% python3 -q
>>> import numpy as np
>>> import numpy.linalg as la
>>> np.set_printoptions(precision=1, suppress=True, linewidth=140)
>>> K = np.loadtxt("a.csv", delimiter=",")
>>> print(K)
[[8. 8. 9. 4. 3. 8.]
 [0. 5. 8. 6. 0. 1.]
 [9. 4. 3. 1. 3. 1.]
 [2. 1. 1. 9. 9. 6.]
 [8. 1. 1. 6. 2. 4.]
 [2. 1. 6. 0. 2. 5.]
 [7. 8. 0. 2. 2. 3.]
 [5. 4. 9. 5. 4. 6.]
 [1. 3. 5. 1. 4. 8.]
 [4. 9. 7. 0. 0. 2.]
 [0. 8. 0. 1. 9. 5.]
 [3. 2. 1. 5. 9. 6.]]
>>> cent = K[[11, 8]].astype(float)
>>> for _ in range(6):
...     labels = la.norm(K[:, None] - cent, axis=-1).argmin(axis=1)
...     cent = np.array([K[labels == j].mean(axis=0) for j in range(2)])
... 
>>> print(labels)
[1 1 1 0 0 1 1 1 1 1 0 0]
>>> print(np.abs(cent[1] - cent[0]).argmax())
2
>>> print(cent)
[[3.2 3.  0.8 5.2 7.2 5.2]
 [4.5 5.2 5.9 2.4 2.2 4.2]]
>>> print(np.bincount(labels))
[4 8]
>>> t3 = np.stack([cent, -2 * cent, cent[::-1]])
>>> print((t3 @ cent.T).shape)
(3, 2, 2)
>>> print(t3.sum(axis=0))
[[ 1.2  2.2  5.1 -2.9 -5.  -1. ]
 [-1.2 -2.2 -5.1  2.9  5.   1. ]]
>>> mat = np.load("data.npy")
>>> print(mat)
[[2.1 2.  1.  1.  1.  2.  1. ]
 [0.  0.1 1.  0.  2.  0.  1. ]
 [1.  2.  2.1 0.  2.  0.  2. ]
 [0.  2.  1.  0.1 2.  1.  0. ]
 [0.  2.  2.  2.  1.1 1.  1. ]
 [0.  0.  0.  1.  2.  0.1 2. ]
 [2.  2.  1.  1.  1.  2.  1.1]]
>>> Q, V = la.qr(mat[:, :4])[0], la.qr(mat[:, 4:])[0]
>>> s = la.svd(Q.T @ V, compute_uv=False)
>>> print(s)
[1.  0.7 0.7]
>>> print(np.degrees(np.arccos(s.clip(0, 1))))
[ 1.7 42.6 45.2]
>>> u = np.array([-3, -8, 1, 7, -2, -8, -5])
>>> M2 = mat + np.outer(u, np.eye(7)[1])
>>> print(la.matrix_rank(M2 - mat))
1
>>> print(M2)
[[ 2.1 -1.   1.   1.   1.   2.   1. ]
 [ 0.  -7.9  1.   0.   2.   0.   1. ]
 [ 1.   3.   2.1  0.   2.   0.   2. ]
 [ 0.   9.   1.   0.1  2.   1.   0. ]
 [ 0.   0.   2.   2.   1.1  1.   1. ]
 [ 0.  -8.   0.   1.   2.   0.1  2. ]
 [ 2.  -3.   1.   1.   1.   2.   1.1]]
>>> vec = np.array([0, 5, -2, 5, -2, 3])
>>> target = K @ vec
>>> print(np.round(la.lstsq(K, target)[0], 1) + 0)
[ 0.  5. -2.  5. -2.  3.]
>>> print(np.round(la.solve(K.T @ K, K.T @ target), 1) + 0)
[ 0.  5. -2.  5. -2.  3.]
>>> rng = np.random.default_rng(42)
>>> target = target + 0.3 * rng.normal(size=12)
>>> print(target)
[60.1 41.7 16.2 48.3 40.4  3.6 55.  36.9 26.  36.7 42.3 33.2]
>>> beta, *_ = la.lstsq(K, target)
>>> print(np.round(K.T @ (target - K @ beta), 1) + 0)
[0. 0. 0. 0. 0. 0.]
>>> print(beta.round(1) + 0)
[ 0.   5.  -2.   5.  -1.9  3. ]
>>> print(beta.round())
[-0.  5. -2.  5. -2.  3.]
>>> M2 = la.inv(mat)
>>> print(np.round(la.det(mat) * la.det(M2), 1))
1.0
>>> print(M2.round(1) + 0)
[[ 5.2 -0.1  0.2 -0.2 -0.1  0.1 -5. ]
 [ 0.4 -0.9  0.4  0.4  0.   0.2 -0.6]
 [-1.   0.8  0.  -0.4  0.3 -0.6  1.1]
 [ 4.5 -0.3 -0.1 -0.1  0.4  0.4 -4.6]
 [ 2.9  0.2 -0.1  0.3 -0.1  0.2 -3. ]
 [-6.1  0.7 -0.5  0.  -0.1 -0.4  6.7]
 [-4.8 -0.1  0.2 -0.2 -0.1  0.1  5. ]]
>>> print(np.round(la.inv(M2), 1) + 0)
[[2.1 2.  1.  1.  1.  2.  1. ]
 [0.  0.1 1.  0.  2.  0.  1. ]
 [1.  2.  2.1 0.  2.  0.  2. ]
 [0.  2.  1.  0.1 2.  1.  0. ]
 [0.  2.  2.  2.  1.1 1.  1. ]
 [0.  0.  0.  1.  2.  0.1 2. ]
 [2.  2.  1.  1.  1.  2.  1.1]]
